In [1]: import numpy as np

In [2]: np.set_printoptions(precision=3, suppress=True, linewidth=120)

In [3]: feats = np.tanh(np.array([[0.6, 1.5],
   ...:     [0.6, -0.7],
   ...:     [-0.3, -0.2],
   ...:     [0.3, 0.1],
   ...:     [-0.1, 1.2],
   ...:     [1.6, 0.3],
   ...:     [-0.2, 1.4],
   ...:     [0.6, -0.5],
   ...:     [0.9, 1.4],
   ...:     [-1.0, 0.2],
   ...:     [0.7, 1.2],
   ...:     [0.5, 0.4],
   ...:     [0.6, 1.3]]) @ np.array([[0.6, 0.4, 1.7], [0.1, 0.5, 2.1]]))

In [4]: feats
Out[4]: 
array([[ 0.47 ,  0.757,  1.   ],
       [ 0.282, -0.11 , -0.422],
       [-0.197, -0.217, -0.731],
       [ 0.188,  0.168,  0.617],
       [ 0.06 ,  0.508,  0.982],
       [ 0.757,  0.658,  0.998],
       [ 0.02 ,  0.551,  0.989],
       [ 0.3  , -0.01 , -0.03 ],
       [ 0.592,  0.786,  1.   ],
       [-0.523, -0.291, -0.856],
       [ 0.493,  0.706,  0.999],
       [ 0.327,  0.38 ,  0.934],
       [ 0.454,  0.711,  0.999]])

In [5]: x0 = np.array([3, -3, 1])

In [6]: target = feats @ x0

In [7]: np.linalg.lstsq(feats, target)[0]
Out[7]: array([ 3., -3.,  1.])

In [8]: print(np.linalg.solve(feats.T @ feats, feats.T @ target))
[ 3. -3.  1.]

In [9]: rng = np.random.default_rng(334)

In [10]: target = target + 0.05 * rng.normal(size=13)

In [11]: target
Out[11]: array([ 0.165,  0.769, -0.723,  0.602, -0.428,  1.269, -0.667,  0.836,  0.448, -1.539,  0.361,  0.773,  0.276])

In [12]: c, *_ = np.linalg.lstsq(feats, target)

In [13]: [round(float(np.linalg.norm(np.linalg.solve(feats.T @ feats + lam * np.eye(3), feats.T @ target))), 2) for lam in (0, 1, 10, 100)]
Out[13]: [4.29, 1.12, 0.27, 0.05]

In [14]: t3 = np.stack([feats, 2 * feats, feats[::-1]])

In [15]: np.linalg.norm(t3, axis=(1, 2))
Out[15]: array([3.919, 7.839, 3.919])

In [16]: t3.shape
Out[16]: (3, 13, 3)

In [17]: lab = feats[:, 1] > np.median(feats[:, 1])

In [18]: u = feats[lab].mean(axis=0) - feats[~lab].mean(axis=0)

In [19]: lab.astype(int)
Out[19]: array([1, 0, 0, 0, 0, 1, 1, 0, 1, 0, 1, 0, 1])

In [20]: u
Out[20]: array([0.402, 0.634, 0.927])

In [21]: np.argsort(-np.abs(u).round(6), kind="stable")
Out[21]: array([2, 1, 0])

In [22]: q, evecs = np.linalg.qr(feats[:, :2])[0], np.linalg.qr(feats[:, 2:])[0]

In [23]: sv = np.linalg.svd(q.T @ evecs, compute_uv=False)

In [24]: (sv > 0.9).sum()
Out[24]: np.int64(1)

In [25]: sv
Out[25]: array([0.959])

In [26]: cen = (feats - feats.mean(axis=0)) / feats.std(axis=0)

In [27]: print(cen.std(axis=0))
[1. 1. 1.]

In [28]: np.argwhere(np.abs(cen) > 2)
Out[28]: array([[9, 0]])

In [29]: c = np.linalg.lstsq(np.delete(cen, 0, axis=1), cen[:, 0])[0]

In [30]: np.abs(c).argmax()
Out[30]: np.int64(0)

In [31]: print(c)
[0.704 0.037]

In [32]: M = np.load("layer18.npy")

In [33]: print(M)
[[ 0.  9. -3.]
 [ 9.  0.  0.]
 [-3.  0.  0.]]

In [34]: # null space of dimension 1

In [35]: np.round(np.linalg.norm(M, 2) / np.linalg.norm(M), 3)
Out[35]: np.float64(0.707)

In [36]: [round(float(x), 3) for x in np.linalg.svd(M, compute_uv=False)[:3]]
Out[36]: [9.487, 9.487, 0.0]

In [37]: t = np.radians(15)

In [38]: r_ = np.eye(3)

In [39]: r_[0, 0] = r_[2, 2] = np.cos(t)

In [40]: r_[0, 2], r_[2, 0] = -np.sin(t), np.sin(t)

In [41]: r_
Out[41]: 
array([[ 0.966,  0.   , -0.259],
       [ 0.   ,  1.   ,  0.   ],
       [ 0.259,  0.   ,  0.966]])

In [42]: out = M @ r_.T

In [43]: print(np.allclose(np.linalg.norm(M, axis=1), np.linalg.norm(out, axis=1)))
True

In [44]: np.abs(out - M).max(axis=0)
Out[44]: array([0.776, 0.   , 2.329])

In [45]: np.round(np.linalg.svd(M, compute_uv=False), 3) + 0, np.round(np.linalg.svd(out, compute_uv=False), 3) + 0
Out[45]: (array([9.487, 9.487, 0.   ]), array([9.487, 9.487, 0.   ]))

In [46]: np.allclose(M @ M.T, out @ out.T)
Out[46]: True

In [47]: A = np.loadtxt("arr.csv", delimiter=",")

In [48]: A
Out[48]: 
array([[ 0.411, -0.175, -0.005,  0.008, -0.34 ,  0.309],
       [-0.175,  0.152, -0.235, -0.102,  0.168, -0.064],
       [-0.005, -0.235,  0.731,  0.303, -0.067, -0.212],
       [ 0.008, -0.102,  0.303,  0.126, -0.036, -0.08 ],
       [-0.34 ,  0.168, -0.067, -0.036,  0.289, -0.236],
       [ 0.309, -0.064, -0.212, -0.08 , -0.236,  0.291]])

In [49]: # applying it twice changes nothing

In [50]: rank = np.linalg.matrix_rank(A)

In [51]: rank
Out[51]: np.int64(2)

In [52]: null = np.linalg.svd(A)[2][rank:].T

In [53]: null.shape
Out[53]: (6, 4)

In [54]: x0 = np.array([1, 1, 1, 2, 0, 2])

In [55]: h1 = np.maximum(A @ x0, 0)

In [56]: np.tanh(A @ x0)
Out[56]: array([ 0.698, -0.53 ,  0.586,  0.291, -0.654,  0.426])

In [57]: np.flatnonzero(h1 > 1e-9)
Out[57]: array([0, 2, 3, 5])

In [58]: h1
Out[58]: array([0.864, 0.   , 0.672, 0.3  , 0.   , 0.455])

In [59]: A @ np.linalg.pinv(A) @ A
Out[59]: 
array([[ 0.411, -0.175, -0.005,  0.008, -0.34 ,  0.309],
       [-0.175,  0.152, -0.235, -0.102,  0.168, -0.064],
       [-0.005, -0.235,  0.731,  0.303, -0.067, -0.212],
       [ 0.008, -0.102,  0.303,  0.126, -0.036, -0.08 ],
       [-0.34 ,  0.168, -0.067, -0.036,  0.289, -0.236],
       [ 0.309, -0.064, -0.212, -0.08 , -0.236,  0.291]])

In [60]: print(np.abs(np.diag(np.linalg.qr(A)[1])) > 1e-9)
[ True  True False False False False]

In [61]: round(np.trace(np.linalg.pinv(A) @ A), 3)
Out[61]: np.float64(2.0)

In [62]: np.linalg.lstsq(A[:-1].T, A[-1])[2]
Out[62]: np.int32(2)

In [63]: arr = np.diag(np.array([4, -3, 4])) + -2 * np.eye(3, k=1) + -2 * np.eye(3, k=-1)

In [64]: arr
Out[64]: 
array([[ 4., -2.,  0.],
       [-2., -3., -2.],
       [ 0., -2.,  4.]])

In [65]: vals, evecs = np.linalg.eig(arr)

In [66]: print(np.sort(np.linalg.eigvals(arr.T)))
[-4.  4.  5.]

In [67]: vals
Out[67]: array([-4.,  4.,  5.])

In [68]: np.sort(np.linalg.eigvals(arr @ arr))
Out[68]: array([16., 16., 25.])

In [69]: U, sv, Vt = np.linalg.svd(arr, full_matrices=False)

In [70]: U.shape, sv.shape, Vt.shape
Out[70]: ((3, 3), (3,), (3, 3))

In [71]: np.round(U.T @ arr @ Vt.T, 3) + 0
Out[71]: 
array([[5., 0., 0.],
       [0., 4., 0.],
       [0., 0., 4.]])

In [72]: sv
Out[72]: array([5., 4., 4.])

In [73]: np.abs(Vt[0])
Out[73]: array([0.667, 0.333, 0.667])

In [74]: np.round(Vt @ Vt.T, 3) + 0
Out[74]: 
array([[1., 0., 0.],
       [0., 1., 0.],
       [0., 0., 1.]])

In [75]: np.round(U.T @ U, 3) + 0
Out[75]: 
array([[1., 0., 0.],
       [0., 1., 0.],
       [0., 0., 1.]])

In [76]: (sv > 1e-8).sum()
Out[76]: np.int64(3)
